% python3 -q
>>> import numpy as np
>>> from numpy import linalg as LA
>>> np.set_printoptions(precision=2, suppress=True, linewidth=140, sign=" ")
>>> rnd = lambda a: np.round(a, 2) + 0
>>> X = np.load("run12.npy")
>>> X
array([[ 1,  1,  1,  1],
       [ 0,  2,  0,  2],
       [ 1,  1,  1,  1],
       [ 0,  2,  0,  2]])
>>> U, sig, vt = LA.svd(X)
>>> print(np.argmax(sig[:-1] / (sig[1:] + 1e-6)) + 1)
2
>>> rnd(sig)
array([ 4.58,  1.75,  0.  ,  0.  ])
>>> A2 = U[:, :2] @ np.diag(sig[:2]) @ vt[:2]
>>> rnd(LA.norm(X - A2, 2)), rnd(sig[2])
(np.float64(0.0), np.float64(0.0))
>>> rnd(A2)
array([[ 1.,  1.,  1.,  1.],
       [ 0.,  2.,  0.,  2.],
       [ 1.,  1.,  1.,  1.],
       [ 0.,  2.,  0.,  2.]])
>>> LA.matrix_rank(X, rtol=0.05)
np.int64(2)
>>> A2 = X[0, 0] * X[1:] - np.outer(X[1:, 0], X[0])
>>> print(A2)
[[ 0  2  0  2]
 [ 0  0  0  0]
 [ 0  2  0  2]]
>>> X[:, 0] / X[0, 0]
array([ 1.,  0.,  1.,  0.])
>>> np.abs(np.diag(LA.qr(X)[1])) > 1e-9
array([ True,  True, False, False])
>>> print(np.unique(X.round(6), axis=0).shape)
(2, 4)
>>> def softmax(z):
...     e = np.exp(z - z.max(axis=-1, keepdims=True))
...     return e / e.sum(axis=-1, keepdims=True)
... 
>>> rnd(softmax(X[3] + 3))
array([ 0.06,  0.44,  0.06,  0.44])
>>> rnd(softmax(X).sum(axis=1))
array([ 1.,  1.,  1.,  1.])
>>> rnd(softmax(10 * X[3]))
array([ 0. ,  0.5,  0. ,  0.5])
>>> scores = X @ X.T / np.sqrt(4)
>>> rnd(softmax(scores))
array([[ 0.25,  0.25,  0.25,  0.25],
       [ 0.06,  0.44,  0.06,  0.44],
       [ 0.25,  0.25,  0.25,  0.25],
       [ 0.06,  0.44,  0.06,  0.44]])
>>> print(rnd(LA.eigvals(X).sum().real))
6.0
>>> rnd(LA.det(X.T))
np.float64(0.0)
>>> m1 = np.load("sample3.npy")
>>> m1
array([[  8,  -1,   7,   1],
       [ 10,   6,  -1,  -8],
       [ 16,  12,  -5, -10],
       [ 14,   9, -12, -10],
       [ 17,   4, -19, -15],
       [ 10,  -5, -19, -21],
       [  2, -10, -23, -24],
       [ 10,  -8, -31, -32],
       [ 11, -15, -31, -41],
       [ 16, -20, -31, -44],
       [ 11, -11, -32, -53],
       [  9, -20, -39, -52],
       [  4, -28, -44, -60],
       [  0, -25, -39, -58],
       [  7, -27, -47, -61],
       [ 15, -29, -55, -59],
       [ 15, -34, -52, -57],
       [ 20, -42, -59, -56],
       [ 17, -40, -54, -61],
       [ 15, -32, -62, -59],
       [ 21, -26, -66, -50]])
>>> labels = m1[:, 3] > np.median(m1[:, 3])
>>> r0 = m1[labels].mean(axis=0) - m1[~labels].mean(axis=0)
>>> labels.astype(int)
array([ 1,  1,  1,  1,  1,  1,  1,  1,  1,  1,  0,  0,  0,  0,  0,  0,  0,  0,  0,  0,  0])
>>> rnd(r0)
array([-0.78, 25.75, 33.41, 36.51])
>>> print(((m1 - m1.mean(axis=0)) @ r0 > 0).astype(int))
[ 1  1  1  1  1  1  1  1  1  0  0  0  0  0  0  0  0  0  0  0  0]
>>> print(np.argsort(-np.abs(r0).round(6), kind="stable"))
[ 3  2  1  0]
>>> A2 = m1 / np.sqrt((m1 ** 2).mean(axis=1, keepdims=True))
>>> rnd(A2[4])
array([ 1.14,  0.27, -1.27, -1.01])
>>> LA.matrix_rank(m1 - m1.mean(axis=1, keepdims=True))
np.int64(3)
>>> Xc = m1 - m1.mean(axis=0)
>>> vecs = LA.svd(Xc)[2][:1]
>>> A2 = Xc - Xc @ vecs.T @ vecs
>>> print(rnd(np.cov(Xc @ vecs.T, rowvar=False)))
1082.1
>>> rnd(LA.norm(A2) / LA.norm(Xc))
np.float64(0.29)
>>> rnd(np.diag(vecs.T @ vecs))
array([ 0.  ,  0.22,  0.38,  0.4 ])
>>> r0, r1 = X[1], X[0]
>>> r0 @ r0
np.int64(8)
>>> pr = (r0 @ r1) / (r0 @ r0) * r0
>>> LA.matrix_rank(np.outer(r0, r1))
np.int64(1)
>>> np.outer(r0, r1)
array([[ 0,  0,  0,  0],
       [ 2,  2,  2,  2],
       [ 0,  0,  0,  0],
       [ 2,  2,  2,  2]])
>>> A2 = np.array([[0, 2, 0], [1, 1, 0], [3, 2, 2], [3, 3, 3]])
>>> A2.T @ X.T
array([[ 7,  8,  7,  8],
       [ 8,  8,  8,  8],
       [ 5,  6,  5,  6]])
>>> np.einsum("ij->j", X)
array([ 2,  6,  2,  6])
>>> X @ A2
array([[ 7,  8,  5],
       [ 8,  8,  6],
       [ 7,  8,  5],
       [ 8,  8,  6]])
>>> r0 = np.array([-2, -2, -1, 2, 1, -1, 1, -2, -1, 1, -2, 2, 1])
>>> r1 = np.array([-1, 1, 3, -2, -1, -3, -5, -1, -2, 3, 3, -4, 5, -5, 5])
>>> W0 = np.outer(r0, r1)
>>> W0
array([[  2,  -2,  -6,   4,   2,   6,  10,   2,   4,  -6,  -6,   8, -10,  10, -10],
       [  2,  -2,  -6,   4,   2,   6,  10,   2,   4,  -6,  -6,   8, -10,  10, -10],
       [  1,  -1,  -3,   2,   1,   3,   5,   1,   2,  -3,  -3,   4,  -5,   5,  -5],
       [ -2,   2,   6,  -4,  -2,  -6, -10,  -2,  -4,   6,   6,  -8,  10, -10,  10],
       [ -1,   1,   3,  -2,  -1,  -3,  -5,  -1,  -2,   3,   3,  -4,   5,  -5,   5],
       [  1,  -1,  -3,   2,   1,   3,   5,   1,   2,  -3,  -3,   4,  -5,   5,  -5],
       [ -1,   1,   3,  -2,  -1,  -3,  -5,  -1,  -2,   3,   3,  -4,   5,  -5,   5],
       [  2,  -2,  -6,   4,   2,   6,  10,   2,   4,  -6,  -6,   8, -10,  10, -10],
       [  1,  -1,  -3,   2,   1,   3,   5,   1,   2,  -3,  -3,   4,  -5,   5,  -5],
       [ -1,   1,   3,  -2,  -1,  -3,  -5,  -1,  -2,   3,   3,  -4,   5,  -5,   5],
       [  2,  -2,  -6,   4,   2,   6,  10,   2,   4,  -6,  -6,   8, -10,  10, -10],
       [ -2,   2,   6,  -4,  -2,  -6, -10,  -2,  -4,   6,   6,  -8,  10, -10,  10],
       [ -1,   1,   3,  -2,  -1,  -3,  -5,  -1,  -2,   3,   3,  -4,   5,  -5,   5]])
>>> rnd(np.trace(LA.pinv(W0) @ W0))
np.float64(1.0)
>>> np.allclose(W0[:-1].T @ LA.lstsq(W0[:-1].T, W0[-1])[0], W0[-1])
True
>>> np.unique(W0.round(6), axis=0).shape
(4, 15)
>>> np.abs(np.diag(LA.qr(W0)[1])) > 1e-9
array([ True, False, False, False, False, False, False, False, False, False, False, False, False])
>>> print(rnd(softmax(10 * W0[1])))
[ 0.   0.   0.   0.   0.   0.   0.5  0.   0.   0.   0.   0.   0.   0.5  0. ]
>>> print(rnd(softmax(W0[1] + 5)))
[ 0.    0.    0.    0.    0.    0.01  0.46  0.    0.    0.    0.    0.06  0.    0.46  0.  ]
>>> scores = W0 @ W0.T / np.sqrt(15)
>>> softmax(scores).round(6).argmax(axis=1)
array([ 0,  0,  0,  3,  3,  0,  3,  0,  0,  3,  0,  3,  3])
>>> U, sig, vt = LA.svd(W0)
>>> vecs = vt[:(sig > 1e-8).sum()]
>>> rng = np.random.default_rng(519)
>>> x0 = W0[3] + 3 * W0[9] + rng.integers(2) * np.eye(15)[12]
>>> print(x0)
[ -5.   5.  15. -10.  -5. -15. -25.  -5. -10.  15.  15. -20.  26. -25.  25.]
>>> print(rnd(LA.norm(x0 - vecs.T @ vecs @ x0)))
0.92
>>> rnd(np.diag(vecs.T @ vecs))
array([ 0.01,  0.01,  0.05,  0.02,  0.01,  0.05,  0.15,  0.01,  0.02,  0.05,  0.05,  0.1 ,  0.15,  0.15,  0.15])
>>> LA.matrix_rank(np.vstack([W0, x0]))
np.int64(2)
>>> A2 = np.array([[-1, -7, 5, 2, 8],
...     [7, 4, -7, -5, -2],
...     [-8, -6, 0, 2, 0],
...     [-6, -5, -4, -1, 0],
...     [-7, -6, -4, 1, -1]])
>>> F = A2 + A2.T
>>> F
array([[ -2,   0,  -3,  -4,   1],
       [  0,   8, -13, -10,  -8],
       [ -3, -13,   0,  -2,  -4],
       [ -4, -10,  -2,  -2,   1],
       [  1,  -8,  -4,   1,  -2]])
>>> P = np.triu(np.array([[5, 3, 2, 9, 4],
...     [0, 6, 6, 0, 2],
...     [5, 2, 1, 6, 3],
...     [7, 4, 1, 9, 7],
...     [8, 1, 2, 3, 5]]), 1) + np.eye(5)
>>> A2 = P @ F @ LA.inv(P)
>>> np.trace(A2), np.trace(F)
(np.float64(2.0), np.int64(2))
>>> P @ F - F @ P
array([[ -38., -118.,  -69.,  -12.,   14.],
       [ -16.,  -94.,  -56.,   68.,   65.],
       [ -21.,  -75.,   60.,   18.,   52.],
       [   7.,  -44.,   40.,   55.,   42.],
       [   0.,   -3.,   46.,   15.,   17.]])
>>> A2
array([[  -40.,    -4.,    28.,   140.,  -926.],
       [  -16.,   -38.,   239., -1310.,  8557.],
       [  -24.,   -25.,   174.,  -839.,  5493.],
       [    3.,   -75.,   414., -2506., 16425.],
       [    1.,   -11.,    60.,  -368.,  2412.]])
>>> rnd(np.poly(A2))
array([    1.,    -2.,  -416.,  -326.,  9563., -5608.])
>>> E = np.load("layer15.npy")
>>> rnd(E)
array([[ 0.07,  0.03,  0.09,  0.02, -0.11,  0.07, -0.04,  0.04,  0.01,  0.02,  0.04, -0.11,  0.09,  0.11],
       [ 0.03,  0.01,  0.04,  0.01, -0.05,  0.03, -0.02,  0.02,  0.  ,  0.01,  0.02, -0.05,  0.04,  0.05],
       [ 0.09,  0.04,  0.13,  0.03, -0.15,  0.09, -0.06,  0.06,  0.01,  0.03,  0.06, -0.15,  0.13,  0.15],
       [ 0.02,  0.01,  0.03,  0.01, -0.03,  0.02, -0.01,  0.01,  0.  ,  0.01,  0.01, -0.03,  0.03,  0.03],
       [-0.11, -0.05, -0.15, -0.03,  0.17, -0.11,  0.07, -0.07, -0.01, -0.03, -0.07,  0.17, -0.15, -0.17],
       [ 0.07,  0.03,  0.09,  0.02, -0.11,  0.07, -0.04,  0.04,  0.01,  0.02,  0.04, -0.11,  0.09,  0.11],
       [-0.04, -0.02, -0.06, -0.01,  0.07, -0.04,  0.03, -0.03,  0.  , -0.01, -0.03,  0.07, -0.06, -0.07],
       [ 0.04,  0.02,  0.06,  0.01, -0.07,  0.04, -0.03,  0.03,  0.  ,  0.01,  0.03, -0.07,  0.06,  0.07],
       [ 0.01,  0.  ,  0.01,  0.  , -0.01,  0.01,  0.  ,  0.  ,  0.  ,  0.  ,  0.  , -0.01,  0.01,  0.01],
       [ 0.02,  0.01,  0.03,  0.01, -0.03,  0.02, -0.01,  0.01,  0.  ,  0.01,  0.01, -0.03,  0.03,  0.03],
       [ 0.04,  0.02,  0.06,  0.01, -0.07,  0.04, -0.03,  0.03,  0.  ,  0.01,  0.03, -0.07,  0.06,  0.07],
       [-0.11, -0.05, -0.15, -0.03,  0.17, -0.11,  0.07, -0.07, -0.01, -0.03, -0.07,  0.17, -0.15, -0.17],
       [ 0.09,  0.04,  0.13,  0.03, -0.15,  0.09, -0.06,  0.06,  0.01,  0.03,  0.06, -0.15,  0.13,  0.15],
       [ 0.11,  0.05,  0.15,  0.03, -0.17,  0.11, -0.07,  0.07,  0.01,  0.03,  0.07, -0.17,  0.15,  0.17]])
>>> rnd(np.abs(LA.eigvals(F)).max())
np.float64(21.29)
>>> np.allclose(F, F.T)
True
>>> LA.matrix_power(F, 3)
array([[ -178,   176, -1075,  -892,  -563],
       [  176,  4320, -5266, -4072, -2927],
       [-1075, -5266,   -66,   -93,  -438],
       [ -892, -4072,   -93,  -126,  -244],
       [ -563, -2927,  -438,  -244,  -468]])
>>> F @ F
array([[ 30,  71,  10,  23,   4],
       [ 71, 397, -52, -42,  -6],
       [ 10, -52, 198, 142, 107],
       [ 23, -42, 142, 125,  80],
       [  4,  -6, 107,  80,  86]])
>>> print(rnd(np.sort(np.abs(LA.eigvals(F)))))
[  0.61   4.1    5.79  18.22  21.29]
>>> print((F + F.T) / 2)
[[ -2.   0.  -3.  -4.   1.]
 [  0.   8. -13. -10.  -8.]
 [ -3. -13.   0.  -2.  -4.]
 [ -4. -10.  -2.  -2.   1.]
 [  1.  -8.  -4.   1.  -2.]]
